$ python -q
>>> import numpy as np
>>> from numpy import linalg as LA
>>> np.set_printoptions(precision=1, suppress=True, linewidth=200, floatmode="fixed")
>>> rd = lambda a: np.round(a, 1) + 0
>>> m1 = np.array([[9, 3, 15], [3, 10, 5], [15, 5, 25]])
>>> rank = LA.matrix_rank(m1)
>>> rank
np.int64(2)
>>> ns = LA.svd(m1)[2][rank:].T
>>> rd(ns[:, 0] / ns[np.abs(ns[:, 0]).round(6).argmax(), 0])
array([ 1.0,  0.0, -0.6])
>>> [int(LA.matrix_rank(m1[:, :j + 1])) for j in range(3)]
[1, 2, 2]
>>> LA.matrix_rank(m1.T @ m1), LA.matrix_rank(m1 @ m1.T)
(np.int64(2), np.int64(2))
>>> t = np.radians(15)
>>> Rm = np.eye(3)
>>> Rm[0, 0] = Rm[2, 2] = np.cos(t)
>>> Rm[0, 2], Rm[2, 0] = -np.sin(t), np.sin(t)
>>> rd(Rm)
array([[ 1.0,  0.0, -0.3],
       [ 0.0,  1.0,  0.0],
       [ 0.3,  0.0,  1.0]])
>>> M2 = m1 @ Rm.T
>>> np.allclose(m1 @ m1.T, M2 @ M2.T)
True
>>> np.allclose(LA.norm(m1, axis=1), LA.norm(M2, axis=1))
True
>>> W0 = np.load("out16.npy")
>>> W0
array([[ 0.7, -1.0,  0.5, -1.5,  0.5],
       [-1.5,  3.0, -1.3, -1.1, -1.4],
       [ 0.5, -3.0, -2.1,  0.0, -0.4],
       [-1.4,  4.0,  0.0,  0.8,  0.6],
       [-2.5,  9.0, -1.1, -0.6, -0.5]])
>>> P = np.triu(np.array([[1, 1, 4, 0, 3],
...     [3, 4, 3, 3, 2],
...     [2, 1, 3, 3, 4],
...     [1, 2, 3, 5, 4],
...     [5, 0, 5, 2, 2]]), 1) + np.eye(5)
>>> M2 = P @ W0 @ LA.inv(P)
>>> rd(LA.det(M2))
np.float64(29.4)
>>> LA.matrix_rank(M2)
np.int64(5)
>>> rng = np.random.default_rng(21)
>>> labels = rng.permutation(5)
>>> labels
array([0, 1, 3, 4, 2])
>>> M2 = W0[labels][:, labels]
>>> rd(LA.det(M2)), rd(LA.det(W0[labels]))
(np.float64(29.4), np.float64(29.4))
>>> X = np.load("case17.npy")
>>> X
array([[1, 1, 0, 0],
       [0, 1, 0, 0],
       [0, 0, 1, 1],
       [0, 0, 0, 1]])
>>> X.reshape(-1, 2)
array([[1, 1],
       [0, 0],
       [0, 1],
       [0, 0],
       [0, 0],
       [1, 1],
       [0, 0],
       [0, 1]])
>>> X.reshape(2, -1)
array([[1, 1, 0, 0, 0, 1, 0, 0],
       [0, 0, 1, 1, 0, 0, 0, 1]])
>>> blk = X.reshape(4, 2, -1)
>>> blk.shape
(4, 2, 2)
>>> blk[:, 0]
array([[1, 1],
       [0, 1],
       [0, 0],
       [0, 0]])
>>> M = np.array([[8, 4, 4, -4, -3],
...     [8, -6, -8, 0, -6],
...     [-3, 3, -1, -9, 4],
...     [-8, 1, -1, 5, -8],
...     [-2, 0, -4, -2, 9]])
>>> M
array([[ 8,  4,  4, -4, -3],
       [ 8, -6, -8,  0, -6],
       [-3,  3, -1, -9,  4],
       [-8,  1, -1,  5, -8],
       [-2,  0, -4, -2,  9]])
>>> M2 = LA.invert(M)
Traceback (most recent call last):
  File "<python-input-39>", line 1, in <module>
    M2 = LA.invert(M)
         ^^^^^^^^^
AttributeError: module 'numpy.linalg' has no attribute 'invert'
>>> M2 = LA.inv(M)
>>> rd(M @ M2)
array([[1.0, 0.0, 0.0, 0.0, 0.0],
       [0.0, 1.0, 0.0, 0.0, 0.0],
       [0.0, 0.0, 1.0, 0.0, 0.0],
       [0.0, 0.0, 0.0, 1.0, 0.0],
       [0.0, 0.0, 0.0, 0.0, 1.0]])
>>> rd(LA.det(M) * M2)
array([[ 3740.0,  1060.0, -2620.0,  -740.0,  2460.0],
       [10540.0,  -930.0, -2784.0,  7872.0, 11128.0],
       [-3910.0, -3130.0,   692.0, -5216.0, -8334.0],
       [ 2550.0,  -920.0, -6108.0,  2604.0,  5266.0],
       [ -340.0, -1360.0, -1632.0, -1904.0,  3264.0]])
>>> rd(LA.inv(M2))
array([[ 8.0,  4.0,  4.0, -4.0, -3.0],
       [ 8.0, -6.0, -8.0,  0.0, -6.0],
       [-3.0,  3.0, -1.0, -9.0,  4.0],
       [-8.0,  1.0, -1.0,  5.0, -8.0],
       [-2.0,  0.0, -4.0, -2.0,  9.0]])
>>> (np.abs(M2) > 1e-9).astype(int)
array([[1, 1, 1, 1, 1],
       [1, 1, 1, 1, 1],
       [1, 1, 1, 1, 1],
       [1, 1, 1, 1, 1],
       [1, 1, 1, 1, 1]])
>>> rd(LA.det(M) * LA.det(M2))
np.float64(1.0)
>>> P = np.triu(np.array([[1, 1, -2, -2, 2],
...     [-2, 3, 0, 2, 1],
...     [-3, -2, -3, 0, -1],
...     [-2, 3, -2, -3, 1],
...     [-1, 1, -2, 0, 2]]), 1) + np.eye(5)
>>> M2 = P @ M @ LA.inv(P)
>>> LA.matrix_rank(M2)
np.int64(5)
>>> rd(LA.det(M2))
np.float64(47260.0)
>>> P @ M - M @ P
array([[ 26.0, -22.0,   4.0,  12.0,   8.0],
       [-18.0,  -6.0,  10.0,  36.0, -25.0],
       [  2.0,   3.0,  -2.0, -10.0,   2.0],
       [ -2.0,   8.0, -20.0, -20.0,  18.0],
       [  0.0,   2.0,  -4.0,  -4.0,   2.0]])
>>> rd(np.poly(M2))
array([     1.0,    -15.0,    -34.0,    274.0,   9370.0, -47260.0])
